>>> import numpy as np
>>> import numpy.linalg as la
>>> np.set_printoptions(suppress=True, linewidth=140)
>>> J = np.loadtxt("out12.csv", delimiter=",")
>>> print(J)
[[ 1.72  0.59 -0.49  0.6  -0.1   1.02 -0.1  -0.97 -0.2   0.29 -0.9  -0.83]
 [-1.1   1.2  -0.3  -0.3   1.5  -0.1   1.6   0.6  -1.3  -0.2   0.1   0.1 ]
 [-0.3  -0.1  -0.1  -0.3  -1.    0.6   0.2   0.2   0.8  -0.6   1.1   1.3 ]
 [-0.3   1.7  -0.5  -0.3   0.7  -0.1  -1.5   0.2  -0.5   0.1   0.4   0.5 ]
 [ 0.1  -0.2   1.    0.3   0.6   0.3   1.2   1.2  -0.1  -0.1  -0.2   0.3 ]
 [ 0.   -0.4   0.1  -2.3  -0.8  -0.4  -0.2   0.9   0.1   0.9   0.   -0.1 ]
 [-1.6   0.9   0.2  -1.9   0.9   1.2  -0.8  -0.5   1.    0.8   0.9   1.4 ]
 [ 0.3   0.8  -1.4   0.4  -0.8  -0.7  -0.5  -0.9  -1.9  -0.2  -0.9   1.7 ]
 [ 0.5  -1.2   0.9   2.2  -2.1  -0.5  -3.1   0.    1.6  -2.3   1.   -0.6 ]
 [ 0.9   0.4   1.6   2.2  -0.6  -2.   -0.5   0.3   0.9  -0.7   1.1  -0.2 ]
 [-0.6  -1.1  -0.3   0.7  -0.3   1.3   0.7   1.    0.    0.2  -2.   -0.9 ]
 [ 1.7   0.6  -0.5   0.6  -0.1   1.   -0.1  -1.   -0.2   0.3  -0.9  -0.8 ]
 [-1.2  -1.1  -0.6   1.8   0.3   1.3   1.7   0.4   0.    0.3  -0.1   1.6 ]]
>>> O, Rm = la.qr(J)
>>> np.round(np.abs(np.diag(Rm)), 2)
array([3.57, 3.27, 2.65, 4.17, 2.38, 2.64, 2.81, 1.67, 0.96, 1.34, 1.17, 0.81])
>>> round(float(np.trace(O @ O.T)), 2)
12.0
>>> P = J @ la.solve(J.T @ J, J.T)
>>> np.round(P @ J[:, 10], 2) + 0
array([-0.9,  0.1,  1.1,  0.4, -0.2,  0. ,  0.9, -0.9,  1. ,  1.1, -2. , -0.9, -0.1])
>>> round(np.trace(P), 2)
np.float64(12.0)
>>> np.round(la.eigvalsh(P), 2) + 0
array([0., 1., 1., 1., 1., 1., 1., 1., 1., 1., 1., 1., 1.])
>>> np.allclose(P @ P, P)
True
>>> np.round(np.diag(P), 2)
array([0.51, 1.  , 1.  , 1.  , 1.  , 1.  , 1.  , 1.  , 1.  , 1.  , 1.  , 0.49, 1.  ])
>>> w1 = np.array([[0, 7],
...     [2, 4],
...     [4, 8],
...     [2, 6],
...     [4, 8],
...     [5, 6],
...     [5, 3],
...     [5, 2],
...     [9, 3],
...     [5, 8],
...     [4, 4],
...     [3, 4]])
>>> c = np.array([1, 2])
>>> H = np.maximum(J @ w1 + c, 0)
>>> print((H > 0).astype(int))
[[0 1]
 [1 1]
 [1 1]
 [0 1]
 [1 1]
 [0 0]
 [1 1]
 [0 0]
 [0 0]
 [1 1]
 [1 0]
 [0 1]
 [1 1]]
>>> la.matrix_rank(H)
np.int64(2)
>>> Z = np.array([[2, 2], [-1, 3]])
>>> w1 @ Z
array([[-7, 21],
       [ 0, 16],
       [ 0, 32],
       [-2, 22],
       [ 0, 32],
       [ 4, 28],
       [ 7, 19],
       [ 8, 16],
       [15, 27],
       [ 2, 34],
       [ 4, 20],
       [ 2, 18]])
>>> x = np.array([0, 0, 0, 0, 1, 2, 1, 3, 1, 0, 3, 3])
>>> y = J @ x
>>> np.round(la.solve(J.T @ J, J.T @ y), 2) + 0
array([0., 0., 0., 0., 1., 2., 1., 3., 1., 0., 3., 3.])
>>> rng = np.random.default_rng(56)
>>> y = y + 0.05 * rng.normal(size=13)
>>> y.round(2)
array([-6.5 ,  4.02,  9.09,  1.84,  6.22,  0.77,  8.94, -4.8 , -3.47, -0.59, -2.67, -6.53, 10.3 ])
>>> c, *_ = la.lstsq(J, y)
>>> c.round(2) + 0
array([ 0.  ,  0.05, -0.04, -0.02,  0.97,  1.96,  1.02,  3.04,  1.07, -0.02,  2.94,  3.05])
>>> print([round(float(la.norm(la.solve(J.T @ J + lam * np.eye(12), J.T @ y))), 2) for lam in (0, 1, 10, 100)])
[5.85, 4.77, 3.02, 0.82]
>>> t3 = J.reshape(13, 2, -1)
>>> np.round(t3.sum(axis=1), 2)
array([[ 1.62, -0.38, -0.69,  0.89, -1.  ,  0.19],
       [ 0.5 ,  1.8 , -1.6 , -0.5 ,  1.6 ,  0.  ],
       [-0.1 ,  0.1 ,  0.7 , -0.9 ,  0.1 ,  1.9 ],
       [-1.8 ,  1.9 , -1.  , -0.2 ,  1.1 ,  0.4 ],
       [ 1.3 ,  1.  ,  0.9 ,  0.2 ,  0.4 ,  0.6 ],
       [-0.2 ,  0.5 ,  0.2 , -1.4 , -0.8 , -0.5 ],
       [-2.4 ,  0.4 ,  1.2 , -1.1 ,  1.8 ,  2.6 ],
       [-0.2 , -0.1 , -3.3 ,  0.2 , -1.7 ,  1.  ],
       [-2.6 , -1.2 ,  2.5 , -0.1 , -1.1 , -1.1 ],
       [ 0.4 ,  0.7 ,  2.5 ,  1.5 ,  0.5 , -2.2 ],
       [ 0.1 , -0.1 , -0.3 ,  0.9 , -2.3 ,  0.4 ],
       [ 1.6 , -0.4 , -0.7 ,  0.9 , -1.  ,  0.2 ],
       [ 0.5 , -0.7 , -0.6 ,  2.1 ,  0.2 ,  2.9 ]])
>>> print(t3.shape)
(13, 2, 6)
>>> t3[:, 0]
array([[ 1.72,  0.59, -0.49,  0.6 , -0.1 ,  1.02],
       [-1.1 ,  1.2 , -0.3 , -0.3 ,  1.5 , -0.1 ],
       [-0.3 , -0.1 , -0.1 , -0.3 , -1.  ,  0.6 ],
       [-0.3 ,  1.7 , -0.5 , -0.3 ,  0.7 , -0.1 ],
       [ 0.1 , -0.2 ,  1.  ,  0.3 ,  0.6 ,  0.3 ],
       [ 0.  , -0.4 ,  0.1 , -2.3 , -0.8 , -0.4 ],
       [-1.6 ,  0.9 ,  0.2 , -1.9 ,  0.9 ,  1.2 ],
       [ 0.3 ,  0.8 , -1.4 ,  0.4 , -0.8 , -0.7 ],
       [ 0.5 , -1.2 ,  0.9 ,  2.2 , -2.1 , -0.5 ],
       [ 0.9 ,  0.4 ,  1.6 ,  2.2 , -0.6 , -2.  ],
       [-0.6 , -1.1 , -0.3 ,  0.7 , -0.3 ,  1.3 ],
       [ 1.7 ,  0.6 , -0.5 ,  0.6 , -0.1 ,  1.  ],
       [-1.2 , -1.1 , -0.6 ,  1.8 ,  0.3 ,  1.3 ]])
>>> Y = np.array([[1, 1], [1, -1]])
>>> W0 = np.kron(Y, np.kron(Y, Y))[rng.permutation(8)][:8]
>>> W0
array([[ 1, -1, -1,  1,  1, -1, -1,  1],
       [ 1,  1, -1, -1,  1,  1, -1, -1],
       [ 1,  1,  1,  1,  1,  1,  1,  1],
       [ 1, -1,  1, -1,  1, -1,  1, -1],
       [ 1,  1,  1,  1, -1, -1, -1, -1],
       [ 1, -1, -1,  1, -1,  1,  1, -1],
       [ 1, -1,  1, -1, -1,  1, -1,  1],
       [ 1,  1, -1, -1, -1, -1,  1,  1]])
>>> W0[:, 2] @ W0[:, 3]
np.int64(0)
>>> np.round(la.norm(W0, axis=0), 2)
array([2.83, 2.83, 2.83, 2.83, 2.83, 2.83, 2.83, 2.83])
>>> (W0 - W0.T) / 2
array([[ 0., -1., -1.,  0.,  0., -1., -1.,  0.],
       [ 1.,  0., -1.,  0.,  0.,  1.,  0., -1.],
       [ 1.,  1.,  0.,  0.,  0.,  1.,  0.,  1.],
       [ 0.,  0.,  0.,  0.,  0., -1.,  1.,  0.],
       [ 0.,  0.,  0.,  0.,  0.,  0.,  0.,  0.],
       [ 1., -1., -1.,  1.,  0.,  0.,  0.,  0.],
       [ 1.,  0.,  0., -1.,  0.,  0.,  0.,  0.],
       [ 0.,  1., -1.,  0.,  0.,  0.,  0.,  0.]])
>>> np.round(np.abs(la.eigvals(W0)).max(), 2)
np.float64(2.83)
>>> round(la.det(W0), 2)
np.float64(-4096.0)
>>> np.trace(W0)
np.int64(2)
>>> F = np.loadtxt("dump.csv", delimiter=",")
>>> print(F)
[[ 2.53 -2.2   1.3 ]
 [ 0.77  0.3   0.4 ]
 [ 3.85 -1.4   1.9 ]
 [ 0.84  1.1   0.4 ]
 [-1.93 -1.3  -1.  ]
 [ 3.02 -0.9   1.5 ]
 [ 0.58 -1.1   0.3 ]
 [-1.55 -1.   -0.8 ]
 [-2.36  0.5  -1.2 ]
 [ 1.21  2.8   0.6 ]
 [-1.07 -0.1  -0.5 ]
 [-2.   -1.1  -1.  ]
 [-0.38  0.7  -0.2 ]
 [-2.3   0.2  -1.1 ]
 [ 1.08 -0.6   0.5 ]
 [ 0.19 -0.1   0.1 ]
 [-1.4  -1.7  -0.7 ]
 [ 0.58  1.2   0.3 ]
 [ 0.97  2.4   0.5 ]
 [-2.34  0.   -1.2 ]
 [ 0.24 -1.4   0.1 ]
 [-1.19 -1.3  -0.6 ]
 [ 0.39 -1.3   0.2 ]
 [ 0.58 -1.5   0.3 ]
 [ 0.49  0.    0.2 ]
 [-0.37 -1.4  -0.2 ]
 [ 1.8   1.1   0.9 ]
 [-1.01 -2.   -0.5 ]
 [ 3.84  0.7   1.9 ]
 [-5.24 -1.1  -2.6 ]
 [ 1.24 -1.7   0.6 ]
 [ 1.63 -0.1   0.8 ]
 [ 1.46 -0.3   0.7 ]
 [ 0.1  -0.4   0.  ]]
>>> Ac = F - F.mean(axis=0)
>>> V = la.svd(Ac)[2][:2]
>>> Y = Ac - Ac @ V.T @ V
>>> np.round(np.diag(V.T @ V), 2)
array([0.8, 1. , 0.2])
>>> np.round(np.cov(Ac @ V.T, rowvar=False), 2) + 0
array([[4.59, 0.  ],
       [0.  , 1.4 ]])
>>> x = np.array([3, 3, 1])
>>> y = F @ x
>>> try:
...     la.solve(F, y)
... except la.LinAlgError as e:
...     print("failed:", e)
... 
failed: Last 2 dimensions of the array must be square
>>> np.round(la.lstsq(F, y)[0], 2)
array([3., 3., 1.])
>>> np.round(la.solve(F.T @ F, F.T @ y), 2)
array([3., 3., 1.])
>>> y = y + 0.1 * rng.normal(size=34)
>>> y.round(2)
array([  2.13,   3.57,   9.15,   6.32, -10.63,   7.89,  -1.11,  -8.33,  -6.67,  12.67,  -4.01, -10.21,   0.86,  -7.36,   1.96,   0.42,
        -9.91,   5.74,  10.53,  -8.25,  -3.31,  -8.06,  -2.53,  -2.36,   1.66,  -5.45,   9.48,  -9.36,  15.46, -21.66,  -0.54,   5.53,
         4.23,  -0.94])
>>> c, *_ = la.lstsq(F, y)
>>> np.round(F.T @ (y - F @ c), 2) + 0
array([0., 0., 0.])
>>> c.round()
array([3., 3., 0.])
>>> Y = np.c_[J[:, :5] @ np.array([[2, 1, 0, 0, 2],
...     [0, 2, 2, 1, 0],
...     [2, 1, 0, 0, 2],
...     [0, 2, 2, 2, 1],
...     [0, 0, 1, 2, 1]]), np.array([-2, 1, 2, -2, 0, -3, 3, -3, 2, 1, 1, 1, -2])]
>>> Y.round(2)
array([[ 2.46,  3.61,  2.28,  1.59,  2.96, -2.  ],
       [-2.8 ,  0.4 ,  3.3 ,  3.6 , -1.6 ,  1.  ],
       [-0.8 , -1.2 , -1.8 , -2.7 , -2.1 ,  2.  ],
       [-1.6 ,  2.  ,  3.5 ,  2.5 , -1.2 , -2.  ],
       [ 2.2 ,  1.3 ,  0.8 ,  1.6 ,  3.1 ,  0.  ],
       [ 0.2 , -5.3 , -6.2 , -6.6 , -2.9 , -3.  ],
       [-2.8 , -3.4 , -1.1 , -1.1 , -3.8 ,  3.  ],
       [-2.2 ,  1.3 ,  1.6 ,  0.  , -2.6 , -3.  ],
       [ 2.8 ,  3.4 , -0.1 , -1.  ,  2.9 ,  2.  ],
       [ 5.  ,  7.7 ,  4.6 ,  3.6 ,  6.6 ,  1.  ],
       [-1.8 , -1.7 , -1.1 , -0.3 , -1.4 ,  1.  ],
       [ 2.4 ,  3.6 ,  2.3 ,  1.6 ,  2.9 ,  1.  ],
       [-3.6 , -0.4 ,  1.7 ,  3.1 , -1.5 , -2.  ]])
>>> np.round(la.norm(Y - J @ la.lstsq(J, Y)[0], axis=0), 2) + 0
array([0.  , 0.  , 0.  , 0.  , 0.  , 2.07])
>>> np.round(la.norm(la.qr(J)[0].T @ Y, axis=0) ** 2 / ((Y ** 2).sum(axis=0) + 1e-12), 2)
array([1.  , 1.  , 1.  , 1.  , 1.  , 0.92])
>>> print(la.matrix_rank(np.c_[J, Y]))
13
>>> la.matrix_rank(Y)
np.int64(5)
>>> labels = Y[:, 2] > np.median(Y[:, 2])
>>> f = Y[labels].mean(axis=0) - Y[~labels].mean(axis=0)
>>> print(round((((Y - Y.mean(axis=0)) @ f > 0) == labels).mean(), 2))
0.85
>>> ((Y - Y.mean(axis=0)) @ f > 0).astype(int)
array([1, 1, 0, 1, 1, 0, 0, 0, 1, 1, 0, 1, 1])
>>> Z = F[[17, 14]].astype(float)
>>> for _ in range(5):
...     labels = la.norm(F[:, None] - Z, axis=-1).argmin(axis=1)
...     Z = np.array([F[labels == j].mean(axis=0) for j in range(2)])
... 
>>> labels
array([1, 1, 1, 1, 0, 1, 1, 0, 0, 1, 0, 0, 1, 0, 1, 1, 0, 1, 1, 0, 1, 0, 1, 1, 1, 0, 1, 0, 1, 0, 1, 1, 1, 1])
>>> np.abs(Z[1] - Z[0]).argmax()
np.int64(0)
>>> np.bincount(labels)
array([12, 22])
>>> np.round(Z[1] - Z[0], 2)
array([3.12, 0.74, 1.55])
>>> K = np.load("run0.npy")
>>> K
array([[-8,  0,  0, -8, -1,  1,  0, -5,  7,  0, -8,  0,  0],
       [ 0,  2,  5,  0,  0,  0, -2,  0,  0,  0,  0, -3, -6],
       [ 0, -6,  3,  0,  0,  0,  5,  0,  0,  0,  0, -4, -9],
       [ 6,  0,  0, -9, -5,  3,  0, -5,  0,  3, -4,  0,  0],
       [-1,  0,  0, -8, -2,  5,  0,  0, -8, -5,  1,  0,  0],
       [ 1,  0,  0,  4,  4,  5,  0, -4, -8,  2,  1,  0,  0],
       [ 0,  4, -9,  0,  0,  0, -7,  0,  0,  0,  0,  8,  0],
       [ 9,  0,  0, -8, -6, -3,  0, -9, -3, -7, -7,  0,  0],
       [ 3,  0,  0, -9, -9, -1,  0,  1, -6,  5, -8,  0,  0],
       [ 0,  0,  0, -7,  7, -9,  0,  2, -5,  9, -1,  0,  0],
       [ 6,  0,  0, -6,  4,  6,  0,  3,  0,  5, -4,  0,  0],
       [ 0, -7, -3,  0,  0,  0, -8,  0,  0,  0,  0,  9,  1],
       [ 0,  3,  2,  0,  0,  0,  6,  0,  0,  0,  0,  5,  9]])
>>> theta = np.radians(135)
>>> Rm = np.eye(12)
>>> Rm[6, 6] = Rm[5, 5] = np.cos(theta)
>>> Rm[6, 5], Rm[5, 6] = -np.sin(theta), np.sin(theta)
>>> Rm.round(2)
array([[ 1.  ,  0.  ,  0.  ,  0.  ,  0.  ,  0.  ,  0.  ,  0.  ,  0.  ,  0.  ,  0.  ,  0.  ],
       [ 0.  ,  1.  ,  0.  ,  0.  ,  0.  ,  0.  ,  0.  ,  0.  ,  0.  ,  0.  ,  0.  ,  0.  ],
       [ 0.  ,  0.  ,  1.  ,  0.  ,  0.  ,  0.  ,  0.  ,  0.  ,  0.  ,  0.  ,  0.  ,  0.  ],
       [ 0.  ,  0.  ,  0.  ,  1.  ,  0.  ,  0.  ,  0.  ,  0.  ,  0.  ,  0.  ,  0.  ,  0.  ],
       [ 0.  ,  0.  ,  0.  ,  0.  ,  1.  ,  0.  ,  0.  ,  0.  ,  0.  ,  0.  ,  0.  ,  0.  ],
       [ 0.  ,  0.  ,  0.  ,  0.  ,  0.  , -0.71,  0.71,  0.  ,  0.  ,  0.  ,  0.  ,  0.  ],
       [ 0.  ,  0.  ,  0.  ,  0.  ,  0.  , -0.71, -0.71,  0.  ,  0.  ,  0.  ,  0.  ,  0.  ],
       [ 0.  ,  0.  ,  0.  ,  0.  ,  0.  ,  0.  ,  0.  ,  1.  ,  0.  ,  0.  ,  0.  ,  0.  ],
       [ 0.  ,  0.  ,  0.  ,  0.  ,  0.  ,  0.  ,  0.  ,  0.  ,  1.  ,  0.  ,  0.  ,  0.  ],
       [ 0.  ,  0.  ,  0.  ,  0.  ,  0.  ,  0.  ,  0.  ,  0.  ,  0.  ,  1.  ,  0.  ,  0.  ],
       [ 0.  ,  0.  ,  0.  ,  0.  ,  0.  ,  0.  ,  0.  ,  0.  ,  0.  ,  0.  ,  1.  ,  0.  ],
       [ 0.  ,  0.  ,  0.  ,  0.  ,  0.  ,  0.  ,  0.  ,  0.  ,  0.  ,  0.  ,  0.  ,  1.  ]])
>>> Y = J @ Rm.T
>>> np.allclose(J @ J.T, Y @ Y.T)
True
>>> np.round(np.abs(Y - J).max(axis=0), 2)
array([0.  , 0.  , 0.  , 0.  , 0.  , 3.06, 5.65, 0.  , 0.  , 0.  , 0.  , 0.  ])
>>> np.allclose(la.norm(J, axis=1), la.norm(Y, axis=1))
True
>>> Y = K / la.norm(K, axis=1, keepdims=True)
>>> cov = Y @ Y.T
>>> print(np.argwhere(np.triu(np.abs(cov) > 0.95, 1)))
[]
>>> O, V = la.qr(W0[:, :4])[0], la.qr(W0[:, 4:])[0]
>>> sv = la.svd(O.T @ V, compute_uv=False)
>>> sv.round(2) + 0
array([0., 0., 0., 0.])
>>> (sv > 0.9).sum()
np.int64(0)
>>> np.round(la.norm(O @ O.T - V @ V.T, 2), 2)
np.float64(1.0)
>>> round(float(la.norm(K[3], 1)), 2), round(la.norm(K[3], np.inf), 2)
(35.0, np.float64(9.0))
>>> round(la.norm(K, "nuc"), 2)
np.float64(167.75)
>>> round(float(la.norm(K) ** 2 / la.norm(K, 2) ** 2), 2)
3.44
>>> np.round(la.norm(K, 1), 2), round(float(la.norm(K, np.inf)), 2)
(np.float64(59.0), 52.0)
>>> K[3] @ K[8]
np.int64(183)
>>> Y = np.array([[0, 2, 3, -2, 0, 1, 2, 0, 0],
...     [1, 0, -1, 1, 0, 1, -2, 3, -2],
...     [-2, 2, -2, -2, -1, 1, 1, -3, 2],
...     [1, -1, 0, 2, 3, 1, 1, -2, 1],
...     [-3, -1, 2, 3, -1, 0, 3, -3, 2],
...     [1, -2, -3, -1, -2, -1, -3, -3, -1],
...     [-1, 3, -2, 1, -2, -2, 1, -2, -2],
...     [-2, -2, 1, -3, -3, 2, 2, 2, 2],
...     [-3, -1, 0, 0, -2, -2, 1, 1, 1]])
>>> A = Y + Y.T
>>> print(A)
[[ 0  3  1 -1 -3  2  1 -2 -3]
 [ 3  0  1  0 -1 -1  1  1 -3]
 [ 1  1 -4 -2  1 -2 -1 -2  2]
 [-1  0 -2  4  6  0  2 -5  1]
 [-3 -1  1  6 -2 -2  1 -6  0]
 [ 2 -1 -2  0 -2 -2 -5 -1 -3]
 [ 1  1 -1  2  1 -5  2  0 -1]
 [-2  1 -2 -5 -6 -1  0  4  3]
 [-3 -3  2  1  0 -3 -1  3  2]]
>>> labels = rng.permutation(9)
>>> labels
array([5, 8, 7, 3, 6, 2, 4, 0, 1])
>>> Y = A[labels][:, labels]
>>> np.round(np.sort(np.abs(la.eigvals(Y))), 2)
array([ 0.7 ,  1.25,  1.84,  5.9 ,  7.33,  7.93,  8.45,  8.97, 14.12])
>>> print(np.diag(Y))
[-2  2  4  4  2 -4 -2  0  0]
